% ipython --no-banner

In [1]: import numpy as np

In [2]: import numpy.linalg as la

In [3]: np.set_printoptions(precision=3, suppress=True, linewidth=140)

In [4]: K = np.loadtxt("x.csv", delimiter=",")

In [5]: K
Out[5]: 
array([[ -2.,   2.,   6.,   5.,   0.,  -3.,   2.],
       [ -7.,  -7.,   6.,  11.,  -4.,  -8.,  -2.],
       [-15., -14.,   3.,   6.,  -2., -10.,  -3.],
       [ -9., -10.,  11.,   5.,  -4., -16.,   4.],
       [ -6.,  -9.,  13.,  -4.,  -1., -23.,  -2.],
       [-10., -18.,  15.,  -9.,   0., -23.,  -9.],
       [ -1., -23.,  17., -10.,  -3., -14., -13.],
       [  1., -15.,  16., -14.,  -6.,  -6., -18.],
       [  9., -23.,  22., -14.,   2.,  -1., -18.],
       [ 10., -29.,  22., -11.,   4.,  -9., -14.],
       [ 12., -30.,  20.,  -7.,   8.,  -2., -18.],
       [ 14., -27.,  16.,  -5.,   2.,   1., -19.],
       [ 20., -24.,   8.,  -1.,  -1.,   2., -17.],
       [ 27., -33.,  17.,   4.,   3.,  -4., -13.],
       [ 36., -39.,  19.,   1.,  -6.,   5., -16.],
       [ 45., -40.,  21.,   2.,  -1.,  -1., -20.],
       [ 36., -32.,  30.,   7.,  -3.,  -1., -22.],
       [ 41., -39.,  30.,  12., -11.,   2., -22.],
       [ 38., -32.,  38.,   3., -11.,  -7., -30.]])

In [6]: basis = K[[9, 13]].astype(float)

In [7]: for _ in range(4):
   ...:     idx = la.norm(K[:, None] - basis, axis=-1).argmin(axis=1)
   ...:     basis = np.array([K[idx == j].mean(axis=0) for j in range(2)])
   ...: 

In [8]: idx
Out[8]: array([0, 0, 0, 0, 0, 0, 0, 0, 0, 0, 0, 0, 1, 1, 1, 1, 1, 1, 1])

In [9]: basis
Out[9]: 
array([[ -0.333, -16.917,  13.917,  -3.917,  -0.333,  -9.5  ,  -9.167],
       [ 34.714, -34.143,  23.286,   4.   ,  -4.286,  -0.571, -20.   ]])

In [10]: basis[1] - basis[0]
Out[10]: array([ 35.048, -17.226,   9.369,   7.917,  -3.952,   8.929, -10.833])

In [11]: rng = np.random.default_rng(797)

In [12]: A2 = K + rng.integers(-2, 3, (19, 1)) @ rng.integers(-2, 3, (1, 7))

In [13]: A2
Out[13]: 
array([[  0.,  -2.,   4.,   3.,   0.,  -7.,   6.],
       [ -8.,  -5.,   7.,  12.,  -4.,  -6.,  -4.],
       [-16., -12.,   4.,   7.,  -2.,  -8.,  -5.],
       [ -9., -10.,  11.,   5.,  -4., -16.,   4.],
       [ -8.,  -5.,  15.,  -2.,  -1., -19.,  -6.],
       [ -8., -22.,  13., -11.,   0., -27.,  -5.],
       [ -1., -23.,  17., -10.,  -3., -14., -13.],
       [  3., -19.,  14., -16.,  -6., -10., -14.],
       [  9., -23.,  22., -14.,   2.,  -1., -18.],
       [ 12., -33.,  20., -13.,   4., -13., -10.],
       [ 10., -26.,  22.,  -5.,   8.,   2., -22.],
       [ 15., -29.,  15.,  -6.,   2.,  -1., -17.],
       [ 18., -20.,  10.,   1.,  -1.,   6., -21.],
       [ 26., -31.,  18.,   5.,   3.,  -2., -15.],
       [ 34., -35.,  21.,   3.,  -6.,   9., -20.],
       [ 45., -40.,  21.,   2.,  -1.,  -1., -20.],
       [ 36., -32.,  30.,   7.,  -3.,  -1., -22.],
       [ 42., -41.,  29.,  11., -11.,   0., -20.],
       [ 37., -30.,  39.,   4., -11.,  -5., -32.]])

In [14]: np.abs(A2 - K).sum(axis=1)
Out[14]: array([18.,  9.,  9.,  0., 18., 18.,  0., 18.,  0., 18., 18.,  9., 18.,  9., 18.,  0.,  0.,  9.,  9.])

In [15]: M = np.loadtxt("run17.csv", delimiter=",")

In [16]: M
Out[16]: 
array([[ 0.63 , -0.37 , -0.074, -0.37 , -0.222, -0.074, -0.519],
       [-0.37 ,  0.63 , -0.074, -0.37 , -0.222, -0.074, -0.519],
       [-0.074, -0.074,  0.985, -0.074, -0.044, -0.015, -0.104],
       [-0.37 , -0.37 , -0.074,  0.63 , -0.222, -0.074, -0.519],
       [-0.222, -0.222, -0.044, -0.222,  0.867, -0.044, -0.311],
       [-0.074, -0.074, -0.015, -0.074, -0.044,  0.985, -0.104],
       [-0.519, -0.519, -0.104, -0.519, -0.311, -0.104,  0.274]])

In [17]: W = np.array([[3, 6, 3, 8],
    ...:     [6, 9, 7, 6],
    ...:     [0, 7, 9, 3],
    ...:     [3, 1, 8, 2],
    ...:     [7, 6, 1, 1],
    ...:     [3, 0, 2, 3],
    ...:     [5, 8, 5, 4]])

In [18]: coef = np.array([3, 7, 0, 1])

In [19]: H = np.maximum(M @ W + coef, 0)

In [20]: (H > 0).mean(axis=0)
Out[20]: array([0.571, 0.714, 0.143, 0.429])

In [21]: H
Out[21]: 
array([[ 0.   ,  1.074,  0.   ,  0.333],
       [ 0.185,  4.074,  0.   ,  0.   ],
       [ 1.237, 11.615,  6.941,  2.267],
       [ 0.   ,  0.   ,  0.   ,  0.   ],
       [ 4.711,  5.844,  0.   ,  0.   ],
       [ 4.237,  4.615,  0.   ,  2.267],
       [ 0.   ,  0.   ,  0.   ,  0.   ]])

In [22]: (H > 0).astype(int)
Out[22]: 
array([[0, 1, 0, 1],
       [1, 1, 0, 0],
       [1, 1, 1, 1],
       [0, 0, 0, 0],
       [1, 1, 0, 0],
       [1, 1, 0, 1],
       [0, 0, 0, 0]])

In [23]: la.matrix_rank(H)
Out[23]: np.int64(4)

In [24]: basis = np.array([[0, -1, 0], [-1, -2, 1], [1, -3, -1], [3, -1, 3]])

In [25]: (H @ basis).round(6).argmax(axis=1)
Out[25]: array([2, 2, 2, 0, 2, 2, 0])

In [26]: A2 = np.c_[H[:, :2] @ np.array([[2, 0], [3, 1]]), np.array([1, 2, 1, 3, 1, 3, 1])]

In [27]: A2
Out[27]: 
array([[ 3.222,  1.074,  1.   ],
       [12.593,  4.074,  2.   ],
       [37.319, 11.615,  1.   ],
       [ 0.   ,  0.   ,  3.   ],
       [26.956,  5.844,  1.   ],
       [22.319,  4.615,  3.   ],
       [ 0.   ,  0.   ,  1.   ]])

In [28]: la.matrix_rank(np.c_[H, A2])
Out[28]: np.int64(5)

In [29]: np.round(la.norm(A2 - H @ la.lstsq(H, A2)[0], axis=0), 3) + 0
Out[29]: array([0.   , 0.   , 3.164])

In [30]: np.round(la.lstsq(H, A2[:, 0])[0], 3) + 0
Out[30]: array([2., 3., 0., 0.])

In [31]: arr = np.load("out6.npy")

In [32]: arr
Out[32]: 
array([[-0.545,  0.518, -0.659],
       [-0.799, -0.559,  0.221],
       [-0.254,  0.647,  0.719]])

In [33]: vec = np.array([1, 0, 2])

In [34]: np.abs(la.eigvals(arr))
Out[34]: array([1., 1., 1.])

In [35]: 3 - la.matrix_rank(arr - np.eye(3), tol=1e-8)
Out[35]: np.int64(1)

In [36]: np.sort(np.abs(np.degrees(np.angle(la.eigvals(arr)))))
Out[36]: array([  0.   , 133.842, 133.842])

In [37]: np.round(arr.T @ (arr @ vec), 3) + 0
Out[37]: array([1., 0., 2.])

In [38]: np.round(arr.T @ arr, 3) + 0
Out[38]: 
array([[1., 0., 0.],
       [0., 1., 0.],
       [0., 0., 1.]])

In [39]: la.norm(arr, axis=0)
Out[39]: array([1., 1., 1.])

In [40]: np.round(arr @ arr.T, 3) + 0
Out[40]: 
array([[1., 0., 0.],
       [0., 1., 0.],
       [0., 0., 1.]])

In [41]: O, V = la.qr(arr[:, :2])[0], la.qr(arr[:, 2:])[0]

In [42]: s = la.svd(O.T @ V, compute_uv=False)

In [43]: (s > 0.9).sum()
Out[43]: np.int64(0)

In [44]: np.round(la.norm(O @ O.T - V @ V.T, 2), 3)
Out[44]: np.float64(1.0)

In [45]: np.degrees(np.arccos(s.clip(0, 1)))
Out[45]: array([90.])

In [46]: s.round(3) + 0
Out[46]: array([0.])

In [47]: F = np.load("block5.npy")

In [48]: F
Out[48]: 
array([[ 1.   ,  0.   ,  0.   ,  0.   ,  0.   ],
       [ 0.   ,  0.5  ,  0.   ,  0.866,  0.   ],
       [ 0.   ,  0.   ,  1.   ,  0.   ,  0.   ],
       [ 0.   , -0.866,  0.   ,  0.5  ,  0.   ],
       [ 0.   ,  0.   ,  0.   ,  0.   ,  1.   ]])

In [49]: round(float(la.eigvalsh(M).min()), 3)
Out[49]: -1.0

In [50]: np.all(la.eigvalsh(M) > 0)
Out[50]: np.False_

In [51]: (la.matrix_power((F != 0) + (F.T != 0) + np.eye(5), 5) > 0).astype(int)
Out[51]: 
array([[1, 0, 0, 0, 0],
       [0, 1, 0, 1, 0],
       [0, 0, 1, 0, 0],
       [0, 1, 0, 1, 0],
       [0, 0, 0, 0, 1]])

In [52]: F @ F
Out[52]: 
array([[ 1.   ,  0.   ,  0.   ,  0.   ,  0.   ],
       [ 0.   , -0.5  ,  0.   ,  0.866,  0.   ],
       [ 0.   ,  0.   ,  1.   ,  0.   ,  0.   ],
       [ 0.   , -0.866,  0.   , -0.5  ,  0.   ],
       [ 0.   ,  0.   ,  0.   ,  0.   ,  1.   ]])

In [53]: C2 = F.T @ F

In [54]: la.eigvalsh(C2)[::-1]
Out[54]: array([1., 1., 1., 1., 1.])

In [55]: np.diag(C2)
Out[55]: array([1., 1., 1., 1., 1.])

In [56]: vec = np.array([0, 1, 6, 8, 9])

In [57]: F.T @ (F @ vec)
Out[57]: array([0., 1., 6., 8., 9.])

In [58]: np.abs(la.eigvals(F))
Out[58]: array([1., 1., 1., 1., 1.])

In [59]: la.inv(F)
Out[59]: 
array([[ 1.   ,  0.   ,  0.   ,  0.   ,  0.   ],
       [-0.   ,  0.5  , -0.   , -0.866, -0.   ],
       [ 0.   ,  0.   ,  1.   ,  0.   ,  0.   ],
       [ 0.   ,  0.866,  0.   ,  0.5  ,  0.   ],
       [ 0.   ,  0.   ,  0.   ,  0.   ,  1.   ]])

In [60]: u = np.array([2, -1])

In [61]: np.cross(F[1, :3], F[0, :3])
Out[61]: array([ 0. ,  0. , -0.5])

In [62]: np.round(np.polyval(u, F[1]), 3) + 0
Out[62]: array([-1.   ,  0.   , -1.   ,  0.732, -1.   ])

In [63]: np.correlate(F[1], F[0], "full")
Out[63]: array([0.   , 0.   , 0.   , 0.   , 0.   , 0.5  , 0.   , 0.866, 0.   ])

In [64]: np.convolve(F[1], u)
Out[64]: array([ 0.   ,  1.   , -0.5  ,  1.732, -0.866,  0.   ])

In [65]: E = np.load("test16.npy")

In [66]: E
Out[66]: 
array([[ 0.986,  0.068, -0.014,  0.149],
       [ 0.068,  0.662,  0.068, -0.743],
       [-0.014,  0.068,  0.986,  0.149],
       [ 0.149, -0.743,  0.149, -0.635]])

In [67]: w, V = la.eig(E)

In [68]: np.sort(la.eigvals(E @ E))
Out[68]: array([1., 1., 1., 1.])

In [69]: np.round(E @ V[:, 0] - w[0] * V[:, 0], 3) + 0
Out[69]: array([0., 0., 0., 0.])

In [70]: u = np.array([3, 0, -3, 2])

In [71]: A2 = E + np.outer(u, np.eye(4)[1])

In [72]: round(la.det(A2) / la.det(E), 3), np.round(1 + la.solve(E, u)[1], 3)
Out[72]: (np.float64(-0.486), np.float64(-0.486))

In [73]: vec = np.array([-2, -1, 1, -1])

In [74]: target = E @ vec

In [75]: coef, lr = np.zeros(4), 1 / la.norm(E, 2) ** 2

In [76]: for i in range(40):
    ...:     coef -= lr * E.T @ (E @ coef - target)
    ...:     if i % 10 == 0: print(i, round(la.norm(E @ coef - target), 3))
    ...: 
0 0.0
10 0.0
20 0.0
30 0.0

In [77]: round(la.cond(E), 3)
Out[77]: np.float64(1.0)

In [78]: w, V = la.eigh(E)

In [79]: la.svd(E, compute_uv=False)
Out[79]: array([1., 1., 1., 1.])

In [80]: la.eigvalsh(E @ E)
Out[80]: array([1., 1., 1., 1.])

In [81]: np.round(V.T @ V, 3) + 0
Out[81]: 
array([[1., 0., 0., 0.],
       [0., 1., 0., 0.],
       [0., 0., 1., 0.],
       [0., 0., 0., 1.]])

In [82]: V @ np.diag(w) @ V.T
Out[82]: 
array([[ 0.986,  0.068, -0.014,  0.149],
       [ 0.068,  0.662,  0.068, -0.743],
       [-0.014,  0.068,  0.986,  0.149],
       [ 0.149, -0.743,  0.149, -0.635]])

In [83]: la.eigvalsh(E + 3 * np.eye(4))
Out[83]: array([2., 4., 4., 4.])

In [84]: w, V = la.eigh(E)

In [85]: vec = np.array([1, 3, 2, 1])

In [86]: la.eigvalsh(E[1:, 1:])
Out[86]: array([-0.986,  1.   ,  1.   ])

In [87]: round(vec @ E @ vec, 3)
Out[87]: np.float64(7.851)

In [88]: round(float(np.abs(E).sum(axis=1).max()), 3), np.abs(w).max()
Out[88]: (1.676, np.float64(1.0))

In [89]: J = np.load("case2.npy")

In [90]: J
Out[90]: 
array([[-4.643, -0.214,  0.571, -2.   , -2.214,  3.643],
       [-4.755, -0.252,  0.497, -2.   , -2.252,  3.755],
       [-0.14 ,  1.287,  3.574, -2.   , -0.713, -0.86 ],
       [ 4.492,  2.831,  6.661, -2.   ,  0.831, -5.492],
       [ 2.026,  2.009,  5.018, -2.   ,  0.009, -3.026],
       [ 2.875,  2.292,  5.583, -2.   ,  0.292, -3.875],
       [ 2.688,  2.229,  5.459, -2.   ,  0.229, -3.688],
       [ 0.222,  1.407,  3.814, -2.   , -0.593, -1.222],
       [-1.575,  0.808,  2.616, -2.   , -1.192,  0.575],
       [-2.718,  0.427,  1.855, -2.   , -1.573,  1.718],
       [-4.845, -0.282,  0.437, -2.   , -2.282,  3.845],
       [ 4.075,  2.692,  6.383, -2.   ,  0.692, -5.075],
       [-0.096,  1.301,  3.603, -2.   , -0.699, -0.904],
       [ 2.956,  2.319,  5.637, -2.   ,  0.319, -3.956]])

In [91]: t3 = np.stack([J, 3 * J, J[::-1]])

In [92]: la.norm(t3, axis=(1, 2))
Out[92]: array([25.962, 77.885, 25.962])

In [93]: t3.shape
Out[93]: (3, 14, 6)

In [94]: A2 = np.c_[K[:, :4] @ np.array([[2, 1, 2, -1], [1, -2, -1, -1], [1, 2, 2, 2], [-1, 2, 2, 0]]), np.array([2, 0, -2, -2, -2, -2, -1, 1, 2, 1, 0, -1, 2, 1, -2, 1, -1, 1, -1])]

In [95]: A2
Out[95]: 
array([[ -1.,  16.,  16.,  12.,   2.],
       [-26.,  41.,  27.,  26.,   0.],
       [-47.,  31.,   2.,  35.,  -2.],
       [-22.,  43.,  24.,  41.,  -2.],
       [ -4.,  30.,  15.,  41.,  -2.],
       [-14.,  38.,  10.,  58.,  -2.],
       [  2.,  59.,  35.,  58.,  -1.],
       [ 17.,  35.,  21.,  46.,   1.],
       [ 31.,  71.,  57.,  58.,   2.],
       [ 24.,  90.,  71.,  63.,   1.],
       [ 21.,  98.,  80.,  58.,   0.],
       [ 22.,  90.,  77.,  45.,  -1.],
       [ 25.,  82.,  78.,  20.,   2.],
       [ 34., 135., 129.,  40.,   1.],
       [ 51., 154., 151.,  41.,  -2.],
       [ 69., 171., 176.,  37.,   1.],
       [ 63., 174., 178.,  56.,  -1.],
       [ 61., 203., 205.,  58.,   1.],
       [ 79., 184., 190.,  70.,  -1.]])

In [96]: la.matrix_rank(np.c_[K, A2])
Out[96]: np.int64(8)

In [97]: np.round(la.norm(A2 - K @ la.lstsq(K, A2)[0], axis=0), 3) + 0
Out[97]: array([0.   , 0.   , 0.   , 0.   , 5.172])

In [98]: np.round(la.lstsq(K, A2[:, 0])[0], 3) + 0
Out[98]: array([ 2.,  1.,  1., -1.,  0.,  0.,  0.])

In [99]: la.matrix_rank(A2)
Out[99]: np.int64(5)
